$ ipython --no-banner

In [1]: import numpy as np

In [2]: np.set_printoptions(precision=2, suppress=True, linewidth=140)

In [3]: tidy = lambda a: np.round(a, 2) + 0

In [4]: W0 = np.array([[0, 0, 0, 1, 0, 1],
   ...:     [0, 0, 1, 0, 1, 0],
   ...:     [0, 1, 0, 0, 1, 0],
   ...:     [1, 0, 0, 0, 1, 1],
   ...:     [0, 1, 1, 1, 0, 0],
   ...:     [1, 0, 0, 1, 0, 0]])

In [5]: np.abs(W0).max()
Out[5]: np.int64(1)

In [6]: W0[:, 6]
---------------------------------------------------------------------------
IndexError                                Traceback (most recent call last)
Cell In[6], line 1
----> 1 W0[:, 6]

IndexError: index 6 is out of bounds for axis 1 with size 6

In [7]: W0.sum(axis=1)
Out[7]: array([2, 2, 2, 3, 3, 2])

In [8]: np.unravel_index(np.abs(W0).argmax(), W0.shape)
Out[8]: (np.int64(0), np.int64(3))

In [9]: np.diff(W0, axis=0)
Out[9]: 
array([[ 0,  0,  1, -1,  1, -1],
       [ 0,  1, -1,  0,  0,  0],
       [ 1, -1,  0,  0,  0,  1],
       [-1,  1,  1,  1, -1, -1],
       [ 1, -1, -1,  0,  0,  0]])

In [10]: W0[6]
---------------------------------------------------------------------------
IndexError                                Traceback (most recent call last)
Cell In[10], line 1
----> 1 W0[6]

IndexError: index 6 is out of bounds for axis 0 with size 6

In [11]: rng = np.random.default_rng(307)

In [12]: B = W0 + rng.integers(-2, 3, (6, 5)) @ rng.integers(-2, 3, (5, 6))

In [13]: B
Out[13]: 
array([[  4,   4,   3,   0,   3,   4],
       [  1,   2,   3,   2,   2,   1],
       [  2,  -3,  -7,   3,   2,   2],
       [  4,   8,   6,  -4,   3,   4],
       [  4, -11,  -4,   0,  -3,   5],
       [  1,   0,  -3,  -2,  -1,   1]])

In [14]: tidy(np.linalg.svd(B - W0, compute_uv=False))
Out[14]: array([19.32, 10.07,  6.14,  4.74,  1.13,  0.  ])

In [15]: np.linalg.matrix_rank(B - W0, tol=1e-8)
Out[15]: np.int64(5)

In [16]: np.abs(B - W0).sum(axis=1)
Out[16]: array([18,  9, 19, 26, 30,  8])

In [17]: data = np.load("arr.npy")

In [18]: data
Out[18]: 
array([[ 1, -2, -1],
       [ 2,  2, -1],
       [ 0,  0,  0],
       [ 0,  0,  0],
       [ 0,  0,  0],
       [ 2, -3,  0],
       [ 1, -1,  1],
       [ 3,  1,  0],
       [ 1, -1,  1],
       [ 2,  2, -1],
       [ 0,  0,  0],
       [ 2,  2, -1],
       [ 0,  0,  0],
       [ 1, -1,  1],
       [ 2,  2, -1],
       [ 4, -1, -1],
       [ 1, -1,  1],
       [ 1, -2, -1],
       [ 1, -2, -1],
       [ 0,  0,  0],
       [ 0,  0,  0],
       [ 2,  2, -1]])

In [19]: # rows 2 and 3 are equal

In [20]: vec = np.array([4, 3, 4])

In [21]: y = data @ vec

In [22]: y
Out[22]: array([-6, 10,  0,  0,  0, -1,  5, 15,  5, 10,  0, 10,  0,  5, 10,  9,  5, -6, -6,  0,  0, 10])

In [23]: tidy(np.linalg.solve(data.T @ data, data.T @ y))
Out[23]: array([4., 3., 4.])

In [24]: tidy(np.linalg.lstsq(data, y)[0])
Out[24]: array([4., 3., 4.])

In [25]: y = y + 0.1 * rng.normal(size=22)

In [26]: tidy(y)
Out[26]: 
array([-6.12, 10.04,  0.22,  0.24, -0.11, -0.95,  5.05, 15.01,  4.96,  9.81, -0.12,  9.91,  0.05,  5.05, 10.04,  8.95,  4.91, -5.88, -6.03,
       -0.07,  0.02, 10.03])

In [27]: b, *_ = np.linalg.lstsq(data, y)

In [28]: tidy(np.linalg.norm(y - data @ b))
Out[28]: np.float64(0.48)

In [29]: b.round()
Out[29]: array([4., 3., 4.])

In [30]: [round(float(np.linalg.det(W0[:i, :i])), 2) + 0 for i in range(1, 7)]
Out[30]: [0.0, 0.0, 0.0, 1.0, -2.0, 3.0]

In [31]: tidy(np.linalg.eigvalsh(W0).min())
Out[31]: np.float64(-1.73)

In [32]: f = np.array([0, 0, 1])

In [33]: np.cross(data[4, :3], data[2, :3])
Out[33]: array([0, 0, 0])

In [34]: np.convolve(data[4], f)
Out[34]: array([0, 0, 0, 0, 0])

In [35]: Xs = (data - data.mean(axis=0)) / data.std(axis=0)

In [36]: tidy(Xs.std(axis=0))
Out[36]: array([1., 1., 1.])

In [37]: b = np.linalg.lstsq(np.delete(Xs, 2, axis=1), Xs[:, 2])[0]

In [38]: tidy(b)
Out[38]: array([-0.36, -0.26])

In [39]: tidy(1 - np.var(Xs[:, 2] - np.delete(Xs, 2, axis=1) @ b))
Out[39]: np.float64(0.23)

In [40]: A = np.array([[0.5, 0.7, 1.2, 1.0, -0.2, 1.6],
    ...:     [-5.0, -1.1, 1.3, -0.6, -1.7, 0.7],
    ...:     [2.0, -0.6, -1.9, 0.5, -0.3, 0.1],
    ...:     [-4.5, 0.5, 0.1, -1.4, 0.1, -0.2],
    ...:     [4.5, -0.3, 0.0, 0.0, 1.0, -1.0]])

In [41]: cov = A.T @ A

In [42]: np.allclose(cov, cov.T)
Out[42]: True

In [43]: tidy(np.linalg.svd(A, compute_uv=False) ** 2)
Out[43]: array([75.63,  7.61,  4.54,  2.7 ,  0.11])

In [44]: m1 = np.load("layer3.npy")

In [45]: m1
Out[45]: 
array([[1., 0., 0.],
       [0., 1., 0.],
       [0., 0., 1.]])

In [46]: np.flatnonzero(np.linalg.matrix_power((m1 != 0) + (m1.T != 0) + np.eye(3), 3)[2])
Out[46]: array([2])

In [47]: feats = np.load("x.npy")

In [48]: feats
Out[48]: 
array([[ 38, -16,  -6],
       [-21,   0, -27],
       [-19,   1, -21],
       [ 42, -14,   6],
       [ 36,  -3,  36]])

In [49]: left, sig, vt = np.linalg.svd(feats)

In [50]: V = vt[:(sig > 1e-8).sum()]

In [51]: vec = feats[0] + -3 * feats[2] + rng.integers(2) * np.eye(3)[0]

In [52]: vec
Out[52]: array([ 96., -19.,  57.])

In [53]: tidy(np.linalg.norm(vec - V.T @ V @ vec))
Out[53]: np.float64(0.34)

In [54]: np.linalg.matrix_rank(np.vstack([feats, vec]))
Out[54]: np.int64(3)

In [55]: tidy(np.diag(V.T @ V))
Out[55]: array([0.89, 0.18, 0.93])

In [56]: left, sig, vt = np.linalg.svd(feats)

In [57]: np.argmax(sig[:-1] / (sig[1:] + 1e-6)) + 1
Out[57]: np.int64(2)

In [58]: B = left[:, :2] @ np.diag(sig[:2]) @ vt[:2]

In [59]: tidy(np.linalg.norm(feats - B, 2)), tidy(sig[2])
Out[59]: (np.float64(0.0), np.float64(0.0))

In [60]: w1 = np.array([[-3, 0, 3, 1, 1],
    ...:     [-3, -2, -2, -2, 1],
    ...:     [0, 1, -2, 2, -2],
    ...:     [-3, 2, -2, 1, 0],
    ...:     [2, 2, -1, 3, 0],
    ...:     [-2, 3, -1, 3, -3]])

In [61]: b = np.array([0, -7, 1, 7, -4])

In [62]: act = np.maximum(A @ w1 + b, 0)

In [63]: tidy(act)
Out[63]: 
array([[ 0. ,  0. ,  0. , 13.7,  0. ],
       [15.3,  0. ,  0. ,  3.2,  0. ],
       [ 0. ,  0. , 11.2,  6.3,  0.9],
       [16.8,  0. ,  0. ,  0. ,  0. ],
       [ 0. ,  0. , 15.1, 12.1,  3.2]])

In [64]: (act > 0).mean(axis=0)
Out[64]: array([0.4, 0. , 0.4, 1. , 0.4])

In [65]: np.linalg.matrix_rank(act)
Out[65]: np.int64(4)

In [66]: basis = np.array([[-2, 0, -3], [-1, 3, -1], [-3, -1, 2], [2, 2, -2], [3, -3, -1]])

In [67]: w1 @ basis
Out[67]: 
array([[  2,  -4,  12],
       [ 13, -11,  10],
       [  3,  15,  -7],
       [ 12,  10,   1],
       [  3,  13, -16],
       [  1,  25,  -2]])

In [68]: tidy(act @ basis)
Out[68]: 
array([[ 27.4,  27.4, -27.4],
       [-24.2,   6.4, -52.3],
       [-18.3,  -1.3,   8.9],
       [-33.6,   0. , -50.4],
       [-11.5,  -0.5,   2.8]])

In [69]: F = np.loadtxt("run10.csv", delimiter=",")

In [70]: tidy(F)
Out[70]: 
array([[ 0.47,  0.09,  0.48,  0.1 ],
       [ 0.09,  0.98, -0.08, -0.02],
       [ 0.48, -0.08,  0.56, -0.09],
       [ 0.1 , -0.02, -0.09,  0.98]])

In [71]: tidy(np.linalg.eigvals(F))
Out[71]: array([0., 1., 1., 1.])

In [72]: tidy(np.einsum("ii->", F))
Out[72]: np.float64(3.0)

In [73]: tidy(np.linalg.eigvals(F).sum().real)
Out[73]: np.float64(3.0)

In [74]: tidy(np.linalg.det(F[::-1]))
Out[74]: np.float64(0.0)

In [75]: tidy(np.poly(F))
Out[75]: array([ 1., -3.,  3., -1.,  0.])

In [76]: tidy(np.kron(np.eye(2, dtype=int), F))
Out[76]: 
array([[ 0.47,  0.09,  0.48,  0.1 ,  0.  ,  0.  ,  0.  ,  0.  ],
       [ 0.09,  0.98, -0.08, -0.02,  0.  ,  0.  ,  0.  ,  0.  ],
       [ 0.48, -0.08,  0.56, -0.09,  0.  ,  0.  ,  0.  ,  0.  ],
       [ 0.1 , -0.02, -0.09,  0.98,  0.  ,  0.  ,  0.  ,  0.  ],
       [ 0.  ,  0.  ,  0.  ,  0.  ,  0.47,  0.09,  0.48,  0.1 ],
       [ 0.  ,  0.  ,  0.  ,  0.  ,  0.09,  0.98, -0.08, -0.02],
       [ 0.  ,  0.  ,  0.  ,  0.  ,  0.48, -0.08,  0.56, -0.09],
       [ 0.  ,  0.  ,  0.  ,  0.  ,  0.1 , -0.02, -0.09,  0.98]])

In [77]: tidy(np.linalg.det(F.T))
Out[77]: np.float64(0.0)

In [78]: tidy(np.linalg.det(2 * F)), tidy(np.linalg.det(F))
Out[78]: (np.float64(0.0), np.float64(0.0))

In [79]: vals, V = np.linalg.eigh(F)

In [80]: vec = np.array([0, 1, 0, 0])

In [81]: tidy(V * np.abs(vals) @ V.T)
Out[81]: 
array([[ 0.47,  0.09,  0.48,  0.1 ],
       [ 0.09,  0.98, -0.08, -0.02],
       [ 0.48, -0.08,  0.56, -0.09],
       [ 0.1 , -0.02, -0.09,  0.98]])

In [82]: tidy(V * np.maximum(vals, 0) @ V.T)
Out[82]: 
array([[ 0.47,  0.09,  0.48,  0.1 ],
       [ 0.09,  0.98, -0.08, -0.02],
       [ 0.48, -0.08,  0.56, -0.09],
       [ 0.1 , -0.02, -0.09,  0.98]])

In [83]: tidy(vec @ F @ vec / (vec @ vec)), tidy(vals[0]), tidy(vals[-1])
Out[83]: (np.float64(0.98), np.float64(0.0), np.float64(1.0))

In [84]: tidy(vec @ F @ vec)
Out[84]: np.float64(0.98)

In [85]: tidy(np.linalg.eigvalsh(F[1:, 1:]))
Out[85]: array([0.53, 1.  , 1.  ])
